% python3 -q
>>> import numpy as np
>>> import numpy.linalg as la
>>> np.set_printoptions(precision=2, suppress=True, linewidth=200)
>>> J = np.loadtxt("test18.csv", delimiter=",")
>>> J
array([[ 4.14,  0.78, -5.45,  1.99,  1.69,  2.61, -2.17, -3.49,  1.29, -1.58, -4.78, -1.49, -3.41],
       [ 3.33, -1.58, -7.96, -0.52, -3.4 ,  4.54,  0.45, -2.56,  0.55, -2.03, -0.28,  1.12, -4.59],
       [ 0.4 , -1.65, -4.15, -0.34, -3.71,  1.52,  0.05,  0.08, -1.32, -2.5 ,  1.43, -0.07, -2.73],
       [ 3.62, -1.04, -5.96,  0.1 , -3.98, -1.15,  0.22,  0.57,  0.97,  0.96, -0.98, -1.7 , -4.89],
       [ 0.04,  0.42,  1.04, -0.82,  1.6 ,  1.88,  1.04, -1.36,  1.2 ,  1.16,  0.14,  2.12,  1.5 ],
       [-0.3 ,  0.28,  1.04, -0.34,  0.98,  0.67,  0.42, -0.49,  0.43,  0.52,  0.14,  0.94,  1.05],
       [-0.95,  1.43,  4.18,  0.01,  3.74, -0.2 ,  0.17, -0.6 ,  1.01,  1.73, -0.77,  0.96,  3.18],
       [ 0.3 ,  1.17,  1.11,  0.42,  3.59,  2.34, -0.47, -2.42,  0.96, -0.12, -1.75,  1.15,  1.61],
       [-0.79,  1.64,  4.44,  0.9 ,  3.4 , -2.82, -0.75,  0.76,  0.59,  1.93, -1.58, -1.16,  2.47],
       [ 1.96,  0.1 , -2.04, -0.9 ,  0.64,  3.06,  1.24, -2.34,  2.02,  1.28, -0.62,  2.28, -0.44],
       [-0.43, -0.07, -0.45,  0.66,  0.17,  0.57, -1.  , -0.33, -1.  , -1.91, -0.31, -0.63, -0.25],
       [ 1.54,  1.04, -1.04,  0.34,  3.54,  4.27, -0.38, -3.85,  1.55, -0.52, -2.38,  1.82,  0.61],
       [-2.59, -1.46,  0.37,  0.31, -3.89, -3.19, -0.8 ,  3.57, -3.32, -2.55,  2.68, -2.39, -0.9 ],
       [ 2.31,  2.17, -0.48,  1.53,  6.12,  4.12, -1.63, -4.88,  2.11, -0.49, -4.79,  0.86,  0.94]])
>>> # rows and columns are dependent
>>> Uu, sig, VT = la.svd(J)
>>> evecs = VT[:(sig > 1e-8).sum()]
>>> rng = np.random.default_rng(824980)
>>> vec = J[9] + 2 * J[10] + rng.integers(2) * np.eye(13)[3]
>>> vec
array([ 1.1 , -0.04, -2.94,  0.42,  0.98,  4.2 , -0.76, -3.  ,  0.02, -2.54, -1.24,  1.02, -0.94])
>>> np.round(la.norm(vec - evecs.T @ evecs @ vec), 2)
np.float64(0.0)
>>> np.allclose(evecs.T @ evecs @ vec, vec)
True
>>> Uu, sig, VT = la.svd(J)
>>> np.argmax(sig[:-1] / (sig[1:] + 1e-6)) + 1
np.int64(4)
>>> A2 = Uu[:, :4] @ np.diag(sig[:4]) @ VT[:4]
>>> round(np.abs(J - A2).max(), 2)
np.float64(0.0)
>>> la.lstsq(J[:-1].T, J[-1])[2]
np.int32(4)
>>> np.unique(J.round(6), axis=0).shape
(14, 13)
>>> X = np.load("dump.npy")
>>> X
array([[0, 0, 0, 0, 0, 0, 0, 0, 0, 0, 1, 0, 0],
       [0, 0, 0, 1, 0, 0, 0, 0, 0, 0, 0, 0, 0],
       [0, 0, 0, 0, 0, 1, 0, 0, 0, 0, 0, 0, 0],
       [0, 0, 1, 0, 0, 0, 0, 0, 0, 0, 0, 0, 0],
       [0, 1, 0, 0, 0, 0, 0, 0, 0, 0, 0, 0, 0],
       [0, 0, 0, 0, 0, 0, 0, 0, 0, 0, 0, 1, 0],
       [0, 0, 0, 0, 0, 0, 0, 0, 1, 0, 0, 0, 0],
       [1, 0, 0, 0, 0, 0, 0, 0, 0, 0, 0, 0, 0],
       [0, 0, 0, 0, 0, 0, 0, 0, 0, 1, 0, 0, 0],
       [0, 0, 0, 0, 0, 0, 1, 0, 0, 0, 0, 0, 0],
       [0, 0, 0, 0, 1, 0, 0, 0, 0, 0, 0, 0, 0],
       [0, 0, 0, 0, 0, 0, 0, 0, 0, 0, 0, 0, 1],
       [0, 0, 0, 0, 0, 0, 0, 1, 0, 0, 0, 0, 0]])
>>> # columns are unit length and at right angles
>>> round(np.abs(la.eigvals(X)).max(), 2)
np.float64(1.0)
>>> np.allclose(X, X.T)
False
>>> np.trace(X)
np.int64(0)
>>> np.sort(np.abs(la.eigvals(X)))
array([1., 1., 1., 1., 1., 1., 1., 1., 1., 1., 1., 1., 1.])
>>> A2 = X / np.sqrt((X ** 2).mean(axis=1, keepdims=True))
>>> la.matrix_rank(A2) == la.matrix_rank(X)
np.True_
>>> A2[7]
array([3.61, 0.  , 0.  , 0.  , 0.  , 0.  , 0.  , 0.  , 0.  , 0.  , 0.  , 0.  , 0.  ])
>>> la.matrix_rank(X - X.mean(axis=1, keepdims=True))
np.int64(12)
>>> la.norm(A2, axis=1)
array([3.61, 3.61, 3.61, 3.61, 3.61, 3.61, 3.61, 3.61, 3.61, 3.61, 3.61, 3.61, 3.61])
>>> W0 = np.array([[27, 25, 6, 10, 10, 29, 11, 9],
...     [25, 37, 10, 18, 21, 29, 16, 19],
...     [6, 10, 4, 6, 6, 7, 4, 5],
...     [10, 18, 6, 21, 14, 19, 15, 17],
...     [10, 21, 6, 14, 32, 15, 17, 21],
...     [29, 29, 7, 19, 15, 37, 18, 16],
...     [11, 16, 4, 15, 17, 18, 16, 16],
...     [9, 19, 5, 17, 21, 16, 16, 19]])
>>> def softmax(z):
...     e = np.exp(z - z.max(axis=-1, keepdims=True))
...     return e / e.sum(axis=-1, keepdims=True)
... 
>>> np.round(softmax(W0[0]), 2) + 0
array([0.12, 0.02, 0.  , 0.  , 0.  , 0.87, 0.  , 0.  ])
>>> np.round(softmax(W0[0] + 5), 2) + 0
array([0.12, 0.02, 0.  , 0.  , 0.  , 0.87, 0.  , 0.  ])
>>> S = W0 @ W0.T / np.sqrt(8)
>>> np.round(softmax(S), 2) + 0
array([[0., 0., 0., 0., 0., 1., 0., 0.],
       [0., 1., 0., 0., 0., 0., 0., 0.],
       [0., 1., 0., 0., 0., 0., 0., 0.],
       [0., 1., 0., 0., 0., 0., 0., 0.],
       [0., 1., 0., 0., 0., 0., 0., 0.],
       [0., 0., 0., 0., 0., 1., 0., 0.],
       [0., 1., 0., 0., 0., 0., 0., 0.],
       [0., 1., 0., 0., 0., 0., 0., 0.]])
>>> softmax(S)[0] @ W0
array([29., 29.,  7., 19., 15., 37., 18., 16.])
>>> softmax(S).round(6).argmax(axis=1)
array([5, 1, 1, 1, 1, 5, 1, 1])
>>> np.round(softmax(S + np.triu(np.full(S.shape, -np.inf), 1)), 2) + 0
array([[1., 0., 0., 0., 0., 0., 0., 0.],
       [0., 1., 0., 0., 0., 0., 0., 0.],
       [0., 1., 0., 0., 0., 0., 0., 0.],
       [0., 1., 0., 0., 0., 0., 0., 0.],
       [0., 1., 0., 0., 0., 0., 0., 0.],
       [0., 0., 0., 0., 0., 1., 0., 0.],
       [0., 1., 0., 0., 0., 0., 0., 0.],
       [0., 1., 0., 0., 0., 0., 0., 0.]])
>>> Uu, sig, VT = la.svd(W0)
>>> np.argmax(sig[:-1] / (sig[1:] + 1e-6)) + 1
np.int64(7)
>>> A2 = Uu[:, :7] @ np.diag(sig[:7]) @ VT[:7]
>>> np.round(np.abs(W0 - A2).max(), 2)
np.float64(0.01)
>>> gram = W0.T @ W0
>>> (W0 @ W0.T).shape
(8, 8)
>>> vec = np.array([2, 9, -7, -5, 8, -9, -6, -6])
>>> h = np.maximum(W0 @ vec, 0)
>>> h
array([0, 0, 0, 0, 0, 0, 0, 0])
>>> np.maximum(W0 @ (3 * vec), 0)
array([0, 0, 0, 0, 0, 0, 0, 0])
>>> np.tanh(W0 @ vec)
array([-1., -1., -1., -1., -1., -1., -1., -1.])
>>> F = np.array([[-5, -5, 0, 0, 0, 0],
...     [-5, 1, 0, 0, 0, 0],
...     [-2, -5, 0, 0, 0, 0],
...     [0, 0, -5, -5, 0, 0],
...     [0, 0, -5, 1, 0, 0],
...     [0, 0, -2, -5, 0, 0],
...     [0, 0, 0, 0, -5, -5],
...     [0, 0, 0, 0, -5, 1],
...     [0, 0, 0, 0, -2, -5]])
>>> f = np.array([0, 2])
>>> np.array([np.convolve(row, f, "same") for row in F])
array([[  0, -10, -10,   0,   0,   0],
       [  0, -10,   2,   0,   0,   0],
       [  0,  -4, -10,   0,   0,   0],
       [  0,   0,   0, -10, -10,   0],
       [  0,   0,   0, -10,   2,   0],
       [  0,   0,   0,  -4, -10,   0],
       [  0,   0,   0,   0,   0, -10],
       [  0,   0,   0,   0,   0, -10],
       [  0,   0,   0,   0,   0,  -4]])
>>> np.polyval(f, F[0])
array([2, 2, 2, 2, 2, 2])
>>> Q, Rm = la.qr(F)
>>> np.round(Q @ Rm, 2) + 0
array([[-5., -5.,  0.,  0.,  0.,  0.],
       [-5.,  1.,  0.,  0.,  0.,  0.],
       [-2., -5.,  0.,  0.,  0.,  0.],
       [ 0.,  0., -5., -5.,  0.,  0.],
       [ 0.,  0., -5.,  1.,  0.,  0.],
       [ 0.,  0., -2., -5.,  0.,  0.],
       [ 0.,  0.,  0.,  0., -5., -5.],
       [ 0.,  0.,  0.,  0., -5.,  1.],
       [ 0.,  0.,  0.,  0., -2., -5.]])
>>> np.round(Q.T @ Q, 2) + 0
array([[1., 0., 0., 0., 0., 0.],
       [0., 1., 0., 0., 0., 0.],
       [0., 0., 1., 0., 0., 0.],
       [0., 0., 0., 1., 0., 0.],
       [0., 0., 0., 0., 1., 0.],
       [0., 0., 0., 0., 0., 1.]])
>>> Q.shape, Rm.shape
((9, 6), (6, 6))
>>> round(float(abs(Rm[0, 0])), 2), round(float(la.norm(F[:, 0])), 2)
(7.35, 7.35)
>>> A2 = np.c_[F[:, :4] @ np.array([[0, -3, -2, 0], [2, 1, 0, -3], [1, -3, 0, -3], [-2, -3, -2, -1]]), np.array([3, -1, -3, -1, -2, -3, -3, -1, 0])]
>>> A2
array([[-10,  10,  10,  15,   3],
       [  2,  16,  10,  -3,  -1],
       [-10,   1,   4,  15,  -3],
       [  5,  30,  10,  20,  -1],
       [ -7,  12,  -2,  14,  -2],
       [  8,  21,  10,  11,  -3],
       [  0,   0,   0,   0,  -3],
       [  0,   0,   0,   0,  -1],
       [  0,   0,   0,   0,   0]])
>>> np.round(la.lstsq(F, A2[:, 0])[0], 2) + 0
array([ 0.,  2.,  1., -2.,  0.,  0.])
>>> np.round(la.norm(A2 - F @ la.lstsq(F, A2)[0], axis=0), 2) + 0
array([0.  , 0.  , 0.  , 0.  , 5.07])
>>> la.matrix_rank(np.c_[F, A2])
np.int64(7)
